>>> import numpy as np
>>> import numpy.linalg as la
>>> np.set_printoptions(precision=3, suppress=True, linewidth=200, floatmode="fixed")
>>> def tidy(a):
...     return np.round(a, 3) + 0
... 
>>> X = np.load("run0.npy")
>>> print(X)
[[ 2  1  0 -6  8]
 [ 8  9  0 -9 -7]
 [ 0  0  4  0  0]
 [-9  9  0  2  3]
 [-9 -3  0 -6  5]]
>>> O, r_ = la.qr(X)
>>> print(tidy(O.T @ O))
[[1.000 0.000 0.000 0.000 0.000]
 [0.000 1.000 0.000 0.000 0.000]
 [0.000 0.000 1.000 0.000 0.000]
 [0.000 0.000 0.000 1.000 0.000]
 [0.000 0.000 0.000 0.000 1.000]]
>>> print(tidy(r_))
[[-15.166  -1.319   0.000   3.165   7.385]
 [  0.000 -13.048   0.000   3.589   2.549]
 [  0.000   0.000   4.000   0.000   0.000]
 [  0.000   0.000   0.000 -11.580   3.586]
 [  0.000   0.000   0.000   0.000   8.550]]
>>> print(tidy(abs(r_[0, 0])), tidy(la.norm(X[:, 0])))
15.166 15.166
>>> print(O.shape, r_.shape)
(5, 5) (5, 5)
>>> rng = np.random.default_rng(80)
>>> labels = rng.permutation(5)
>>> B = X[:, labels] * rng.choice([-1, 1], 5)
>>> print(B)
[[ 1 -8 -2  0 -6]
 [ 9  7 -8  0 -9]
 [ 0  0  0 -4  0]
 [ 9 -3  9  0  2]
 [-3 -5  9  0 -6]]
>>> U, _, Vh = la.svd(X.T @ B)
>>> print(tidy(U @ Vh))
[[ 0.000  0.000 -1.000  0.000  0.000]
 [ 1.000  0.000  0.000  0.000  0.000]
 [ 0.000  0.000  0.000 -1.000  0.000]
 [ 0.000  0.000  0.000  0.000  1.000]
 [ 0.000 -1.000  0.000  0.000  0.000]]
>>> print(labels)
[1 4 0 2 3]
>>> print(tidy(la.lstsq(X, B)[0]))
[[ 0.000  0.000 -1.000  0.000  0.000]
 [ 1.000  0.000  0.000  0.000  0.000]
 [ 0.000  0.000  0.000 -1.000  0.000]
 [ 0.000  0.000  0.000  0.000  1.000]
 [ 0.000 -1.000  0.000  0.000  0.000]]
>>> f, r1 = B[4], B[2]
>>> print(f @ f)
151
>>> pr = (f @ r1) / (f @ f) * f
>>> print(tidy(la.norm(f + r1) ** 2 + la.norm(f - r1) ** 2))
334.0
>>> print((r1 - pr) @ f)
0.0
>>> print(np.outer(f, r1))
[[  0   0   0  12   0]
 [  0   0   0  20   0]
 [  0   0   0 -36   0]
 [  0   0   0   0   0]
 [  0   0   0  24   0]]
>>> C2 = X.T @ X
>>> print(np.allclose(C2, C2.T))
True
>>> m1 = -1 * np.eye(9) + np.ones((9, 9))
>>> print(m1)
[[0.000 1.000 1.000 1.000 1.000 1.000 1.000 1.000 1.000]
 [1.000 0.000 1.000 1.000 1.000 1.000 1.000 1.000 1.000]
 [1.000 1.000 0.000 1.000 1.000 1.000 1.000 1.000 1.000]
 [1.000 1.000 1.000 0.000 1.000 1.000 1.000 1.000 1.000]
 [1.000 1.000 1.000 1.000 0.000 1.000 1.000 1.000 1.000]
 [1.000 1.000 1.000 1.000 1.000 0.000 1.000 1.000 1.000]
 [1.000 1.000 1.000 1.000 1.000 1.000 0.000 1.000 1.000]
 [1.000 1.000 1.000 1.000 1.000 1.000 1.000 0.000 1.000]
 [1.000 1.000 1.000 1.000 1.000 1.000 1.000 1.000 0.000]]
>>> print(np.trace(m1 @ m1 @ m1) // 6)
84.0
>>> low = np.diag(m1.sum(axis=1)) - m1
>>> print(low)
[[ 8.000 -1.000 -1.000 -1.000 -1.000 -1.000 -1.000 -1.000 -1.000]
 [-1.000  8.000 -1.000 -1.000 -1.000 -1.000 -1.000 -1.000 -1.000]
 [-1.000 -1.000  8.000 -1.000 -1.000 -1.000 -1.000 -1.000 -1.000]
 [-1.000 -1.000 -1.000  8.000 -1.000 -1.000 -1.000 -1.000 -1.000]
 [-1.000 -1.000 -1.000 -1.000  8.000 -1.000 -1.000 -1.000 -1.000]
 [-1.000 -1.000 -1.000 -1.000 -1.000  8.000 -1.000 -1.000 -1.000]
 [-1.000 -1.000 -1.000 -1.000 -1.000 -1.000  8.000 -1.000 -1.000]
 [-1.000 -1.000 -1.000 -1.000 -1.000 -1.000 -1.000  8.000 -1.000]
 [-1.000 -1.000 -1.000 -1.000 -1.000 -1.000 -1.000 -1.000  8.000]]
>>> print(tidy(la.eigvalsh(low)))
[0.000 9.000 9.000 9.000 9.000 9.000 9.000 9.000 9.000]
>>> print((m1 + m1.T) / 2)
[[0.000 1.000 1.000 1.000 1.000 1.000 1.000 1.000 1.000]
 [1.000 0.000 1.000 1.000 1.000 1.000 1.000 1.000 1.000]
 [1.000 1.000 0.000 1.000 1.000 1.000 1.000 1.000 1.000]
 [1.000 1.000 1.000 0.000 1.000 1.000 1.000 1.000 1.000]
 [1.000 1.000 1.000 1.000 0.000 1.000 1.000 1.000 1.000]
 [1.000 1.000 1.000 1.000 1.000 0.000 1.000 1.000 1.000]
 [1.000 1.000 1.000 1.000 1.000 1.000 0.000 1.000 1.000]
 [1.000 1.000 1.000 1.000 1.000 1.000 1.000 0.000 1.000]
 [1.000 1.000 1.000 1.000 1.000 1.000 1.000 1.000 0.000]]
>>> assert m1 == m1.T
Traceback (most recent call last):
  File "<python-input-34>", line 1, in <module>
    assert m1 == m1.T
           ^^^^^^^^^^
ValueError: The truth value of an array with more than one element is ambiguous. Use a.any() or a.all()
>>> print(tidy(la.matrix_power(m1, 2)))
[[8.000 7.000 7.000 7.000 7.000 7.000 7.000 7.000 7.000]
 [7.000 8.000 7.000 7.000 7.000 7.000 7.000 7.000 7.000]
 [7.000 7.000 8.000 7.000 7.000 7.000 7.000 7.000 7.000]
 [7.000 7.000 7.000 8.000 7.000 7.000 7.000 7.000 7.000]
 [7.000 7.000 7.000 7.000 8.000 7.000 7.000 7.000 7.000]
 [7.000 7.000 7.000 7.000 7.000 8.000 7.000 7.000 7.000]
 [7.000 7.000 7.000 7.000 7.000 7.000 8.000 7.000 7.000]
 [7.000 7.000 7.000 7.000 7.000 7.000 7.000 8.000 7.000]
 [7.000 7.000 7.000 7.000 7.000 7.000 7.000 7.000 8.000]]
>>> m1.inv()
Traceback (most recent call last):
  File "<python-input-36>", line 1, in <module>
    m1.inv()
    ^^^^^^
AttributeError: 'numpy.ndarray' object has no attribute 'inv'
>>> print(tidy(la.det(m1)))
8.0
>>> print(tidy(la.eigvalsh(m1).min()))
-1.0
>>> print([round(float(la.det(m1[:i, :i])), 2) + 0 for i in range(1, 10)])
[0.0, -1.0, 2.0, -3.0, 4.0, -5.0, 6.0, -7.0, 8.0]
>>> try:
...     la.cholesky(m1)
... except la.LinAlgError as e:
...     print(e)
... 
Matrix is not positive definite
>>> def softmax(z):
...     e = np.exp(z - z.max(axis=-1, keepdims=True))
...     return e / e.sum(axis=-1, keepdims=True)
... 
>>> print(tidy(softmax(m1).sum(axis=1)))
[1.000 1.000 1.000 1.000 1.000 1.000 1.000 1.000 1.000]
>>> S = m1 @ m1.T / np.sqrt(9)
>>> print(softmax(S).round(6).argmax(axis=1))
[0 1 2 3 4 5 6 7 8]
>>> x = np.array([-3, 0, 4, 0, 0, -5, -1, -2, 3])
>>> a = np.maximum(m1 @ x, 0)
>>> print(tidy(np.tanh(m1 @ x)))
[-0.762 -0.999 -1.000 -0.999 -0.999  0.762 -0.995 -0.964 -1.000]
>>> print(m1.T @ a)
[1.000 1.000 1.000 1.000 1.000 0.000 1.000 1.000 1.000]
>>> print(np.maximum(m1 @ (3 * x), 0))
[0.000 0.000 0.000 0.000 0.000 3.000 0.000 0.000 0.000]
>>> arr = np.load("dump.npy")
>>> print(arr)
[[  0   0   2   3  12   2]
 [  0   3  -1  -3 -12   0]
 [ -3  -2   3   3  12   2]
 [ -1  -3  -2  -3 -12  -1]
 [  3   1   3   3  12  -2]
 [  0   2   0   2   8  -1]
 [  0  -3   3   0   0  -1]]
>>> # column 4 dominates
>>> U, sv, Vh = la.svd(arr)
>>> evecs = Vh[:(sv > 1e-8).sum()]
>>> x = arr[3] + 4 * arr[5] + rng.integers(2) * np.eye(6)[1]
>>> print(x)
[-1.000  6.000 -2.000  5.000 20.000 -5.000]
>>> print(tidy(np.diag(evecs.T @ evecs)))
[1.000 1.000 1.000 0.059 0.941 1.000]
>>> print(tidy(la.norm(x - evecs.T @ evecs @ x)))
0.0
>>> print(np.allclose(evecs.T @ evecs @ x, x))
True
>>> print(tidy(evecs.T @ evecs))
[[1.000 0.000 0.000 0.000 0.000 0.000]
 [0.000 1.000 0.000 0.000 0.000 0.000]
 [0.000 0.000 1.000 0.000 0.000 0.000]
 [0.000 0.000 0.000 0.059 0.235 0.000]
 [0.000 0.000 0.000 0.235 0.941 0.000]
 [0.000 0.000 0.000 0.000 0.000 1.000]]
